In [1]: import numpy as np

In [2]: import numpy.linalg as la

In [3]: np.set_printoptions(precision=3, suppress=True, linewidth=140)

In [4]: rng = np.random.default_rng(5613)

In [5]: W0 = rng.normal(size=(16, 3))

In [6]: W0 = 20 * W0 / la.norm(W0, axis=1, keepdims=True)

In [7]: W0
Out[7]: 
array([[  7.042,  -0.023,  18.719],
       [-14.686,  11.542,  -7.149],
       [  9.309, -12.435, -12.599],
       [ -3.349,  -6.74 , -18.53 ],
       [  6.261,  16.561,  -9.302],
       [ -3.376,  16.786, -10.336],
       [ -0.654,  -8.904,  17.897],
       [ -2.454,  17.577,  -9.222],
       [  3.921,  12.208, -15.349],
       [ -9.324,  -5.191, -16.915],
       [-19.476,   2.999,   3.416],
       [ -0.582, -18.373,   7.879],
       [-14.929,   9.883,  -8.914],
       [-13.177,  -3.927,  14.524],
       [ 13.021,  -8.459,  12.606],
       [-19.836,   2.525,  -0.394]])

In [8]: labels = W0[:, 1] > np.median(W0[:, 1])

In [9]: f = W0[labels].mean(axis=0) - W0[~labels].mean(axis=0)

In [10]: ((W0 - W0.mean(axis=0)) @ f > 0).astype(int)
Out[10]: array([0, 1, 0, 1, 1, 1, 0, 1, 1, 1, 1, 0, 1, 0, 0, 1])

In [11]: (((W0 - W0.mean(axis=0)) @ f > 0) == labels).mean()
Out[11]: np.float64(0.875)

In [12]: O, vecs = la.qr(W0[:, :1])[0], la.qr(W0[:, 1:])[0]

In [13]: sigma = la.svd(O.T @ vecs, compute_uv=False)

In [14]: print((sigma > 0.9).sum())
0

In [15]: sigma
Out[15]: array([0.244])

In [16]: round(float(la.norm(O @ O.T - vecs @ vecs.T, 2)), 3)
Out[16]: 1.0

In [17]: W0.mean(axis=0)
Out[17]: array([-3.893,  1.627, -2.104])

In [18]: print(np.count_nonzero(W0))
48

In [19]: la.matrix_rank(W0)
Out[19]: np.int64(3)

In [20]: W0.sum(axis=0)
Out[20]: array([-62.289,  26.028, -33.668])

In [21]: np.round(la.norm(W0), 3)
Out[21]: np.float64(80.0)

In [22]: feats = np.load("sample17.npy")

In [23]: feats
Out[23]: 
array([[ 0.653, -0.419,  0.225],
       [-0.419,  0.493,  0.272],
       [ 0.225,  0.272,  0.854]])

In [24]: Y = feats + rng.integers(-2, 3, (3, 2)) @ rng.integers(-2, 3, (2, 3))

In [25]: Y
Out[25]: 
array([[ 4.653, -2.419, -1.775],
       [-2.419,  1.493,  1.272],
       [-3.775,  2.272,  2.854]])

In [26]: np.abs(Y - feats).sum(axis=1)
Out[26]: array([8., 4., 8.])

In [27]: print(np.round(la.svd(Y - feats, compute_uv=False), 3) + 0)
[7.348 0.    0.   ]
